In [1]: import numpy as np

In [2]: np.set_printoptions(suppress=True, linewidth=100)

In [3]: def rd(a):
   ...:     return np.round(a, 3) + 0
   ...: 

In [4]: rng = np.random.default_rng(277284)

In [5]: lab = rng.integers(0, 3, 4)

In [6]: m1 = (lab[:, None] == lab) * 3 + np.eye(4)

In [7]: print(m1)
[[4. 0. 0. 0.]
 [0. 4. 3. 3.]
 [0. 3. 4. 3.]
 [0. 3. 3. 4.]]

In [8]: # symmetric, so the eigenvalues are real

In [9]: print(rd(np.sort(np.linalg.eigvals(m1).real)))
[ 1.  1.  4. 10.]

In [10]: print(m1 @ m1)
[[16.  0.  0.  0.]
 [ 0. 34. 33. 33.]
 [ 0. 33. 34. 33.]
 [ 0. 33. 33. 34.]]

In [11]: print(rd(np.linalg.det(m1)))
40.0

In [12]: print((np.linalg.matrix_power((m1 != 0) + (m1.T != 0) + np.eye(4), 4) > 0).astype(int))
[[1 0 0 0]
 [0 1 1 1]
 [0 1 1 1]
 [0 1 1 1]]

In [13]: feats = np.loadtxt("sample16.csv", delimiter=",")

In [14]: print(rd(feats))
[[ 0.109  0.     0.    -0.232 -0.137 -0.027 -0.041  0.027 -0.055 -0.137]
 [ 0.     0.     0.     0.     0.     0.     0.     0.     0.     0.   ]
 [ 0.     0.     0.     0.     0.     0.     0.     0.     0.     0.   ]
 [-0.232  0.     0.     0.493  0.29   0.058  0.087 -0.058  0.116  0.29 ]
 [-0.137  0.     0.     0.29   0.171  0.034  0.051 -0.034  0.068  0.171]
 [-0.027  0.     0.     0.058  0.034  0.007  0.01  -0.007  0.014  0.034]
 [-0.041  0.     0.     0.087  0.051  0.01   0.015 -0.01   0.02   0.051]
 [ 0.027  0.     0.    -0.058 -0.034 -0.007 -0.01   0.007 -0.014 -0.034]
 [-0.055  0.     0.     0.116  0.068  0.014  0.02  -0.014  0.027  0.068]
 [-0.137  0.     0.     0.29   0.171  0.034  0.051 -0.034  0.068  0.171]]

In [15]: # rows 1 and 2 are equal

In [16]: left, s, vt = np.linalg.svd(feats)

In [17]: evecs = vt[:(s > 1e-8).sum()]

In [18]: vec = feats[8] + 5 * feats[1] + rng.integers(2) * np.eye(10)[8]

In [19]: print(rd(vec))
[-0.055  0.     0.     0.116  0.068  0.014  0.02  -0.014  0.027  0.068]

In [20]: print(rd(evecs.T @ evecs))
[[ 0.109  0.     0.    -0.232 -0.137 -0.027 -0.041  0.027 -0.055 -0.137]
 [ 0.     0.     0.     0.     0.     0.     0.     0.     0.     0.   ]
 [ 0.     0.     0.     0.     0.     0.     0.     0.     0.     0.   ]
 [-0.232  0.     0.     0.493  0.29   0.058  0.087 -0.058  0.116  0.29 ]
 [-0.137  0.     0.     0.29   0.171  0.034  0.051 -0.034  0.068  0.171]
 [-0.027  0.     0.     0.058  0.034  0.007  0.01  -0.007  0.014  0.034]
 [-0.041  0.     0.     0.087  0.051  0.01   0.015 -0.01   0.02   0.051]
 [ 0.027  0.     0.    -0.058 -0.034 -0.007 -0.01   0.007 -0.014 -0.034]
 [-0.055  0.     0.     0.116  0.068  0.014  0.02  -0.014  0.027  0.068]
 [-0.137  0.     0.     0.29   0.171  0.034  0.051 -0.034  0.068  0.171]]

In [21]: print(rd(np.linalg.norm(vec - evecs.T @ evecs @ vec)))
0.0

In [22]: print(np.allclose(evecs.T @ evecs @ vec, vec))
True

In [23]: print(np.linalg.matrix_rank(np.vstack([feats, vec])))
1

In [24]: A = np.loadtxt("data.csv", delimiter=",")

In [25]: print(rd(A))
[[0.333 0.    0.    0.    0.    0.    0.    0.333 0.    0.    0.333]
 [0.    0.143 0.143 0.143 0.143 0.143 0.143 0.    0.    0.143 0.   ]
 [0.    0.    0.25  0.    0.    0.25  0.25  0.    0.    0.25  0.   ]
 [0.    0.167 0.167 0.333 0.    0.167 0.    0.    0.    0.167 0.   ]
 [0.333 0.    0.    0.    0.667 0.    0.    0.    0.    0.    0.   ]
 [0.    0.    0.    0.333 0.    0.333 0.    0.    0.    0.333 0.   ]
 [0.    0.125 0.    0.125 0.125 0.125 0.25  0.    0.125 0.125 0.   ]
 [0.    0.2   0.    0.2   0.    0.2   0.    0.2   0.    0.    0.2  ]
 [0.    0.5   0.    0.    0.    0.    0.    0.    0.5   0.    0.   ]
 [0.    0.    0.25  0.    0.25  0.    0.25  0.    0.    0.25  0.   ]
 [0.    0.    0.    0.    0.333 0.    0.    0.    0.333 0.    0.333]]

In [26]: # a transition matrix

In [27]: lab = rng.permutation(11)

In [28]: other = A[:, lab] * rng.choice([-1, 1], 11)

In [29]: print(rd(other))
[[ 0.     0.     0.     0.     0.     0.    -0.333  0.333  0.333  0.     0.   ]
 [-0.143 -0.143 -0.143  0.     0.143  0.143  0.     0.     0.    -0.143 -0.143]
 [-0.25   0.    -0.25   0.     0.25   0.25   0.     0.     0.     0.     0.   ]
 [-0.167  0.    -0.167  0.     0.167  0.     0.     0.     0.    -0.333 -0.167]
 [ 0.    -0.667  0.     0.     0.     0.     0.     0.     0.333  0.     0.   ]
 [-0.333  0.     0.     0.     0.333  0.     0.     0.     0.    -0.333  0.   ]
 [-0.125 -0.125  0.    -0.125  0.125  0.25   0.     0.     0.    -0.125 -0.125]
 [-0.2    0.     0.     0.     0.     0.    -0.2    0.2    0.    -0.2   -0.2  ]
 [ 0.     0.     0.    -0.5    0.     0.     0.     0.     0.     0.    -0.5  ]
 [ 0.    -0.25  -0.25   0.     0.25   0.25   0.     0.     0.     0.     0.   ]
 [ 0.    -0.333  0.    -0.333  0.     0.     0.     0.333  0.     0.     0.   ]]

In [30]: left, _, vt = np.linalg.svd(A.T @ other)

In [31]: print(rd(np.linalg.lstsq(A, other)[0]))
[[ 0.  0.  0.  0.  0.  0.  0.  0.  1.  0.  0.]
 [ 0.  0.  0.  0.  0.  0.  0.  0.  0.  0. -1.]
 [ 0.  0. -1.  0.  0.  0.  0.  0.  0.  0.  0.]
 [ 0.  0.  0.  0.  0.  0.  0.  0.  0. -1.  0.]
 [ 0. -1.  0.  0.  0.  0.  0.  0.  0.  0.  0.]
 [-1.  0.  0.  0.  0.  0.  0.  0.  0.  0.  0.]
 [ 0.  0.  0.  0.  0.  1.  0.  0.  0.  0.  0.]
 [ 0.  0.  0.  0.  0.  0. -1.  0.  0.  0.  0.]
 [ 0.  0.  0. -1.  0.  0.  0.  0.  0.  0.  0.]
 [ 0.  0.  0.  0.  1.  0.  0.  0.  0.  0.  0.]
 [ 0.  0.  0.  0.  0.  0.  0.  1.  0.  0.  0.]]

In [32]: print(rd(left @ vt))
[[ 0.  0.  0.  0.  0.  0.  0.  0.  1.  0.  0.]
 [ 0.  0.  0.  0.  0.  0.  0.  0.  0.  0. -1.]
 [ 0.  0. -1.  0.  0.  0.  0.  0.  0.  0.  0.]
 [ 0.  0.  0.  0.  0.  0.  0.  0.  0. -1.  0.]
 [ 0. -1.  0.  0.  0.  0.  0.  0.  0.  0.  0.]
 [-1.  0.  0.  0.  0.  0.  0.  0.  0.  0.  0.]
 [ 0.  0.  0.  0.  0.  1.  0.  0.  0.  0.  0.]
 [ 0.  0.  0.  0.  0.  0. -1.  0.  0.  0.  0.]
 [ 0.  0.  0. -1.  0.  0.  0.  0.  0.  0.  0.]
 [ 0.  0.  0.  0.  1.  0.  0.  0.  0.  0.  0.]
 [ 0.  0.  0.  0.  0.  0.  0.  1.  0.  0.  0.]]
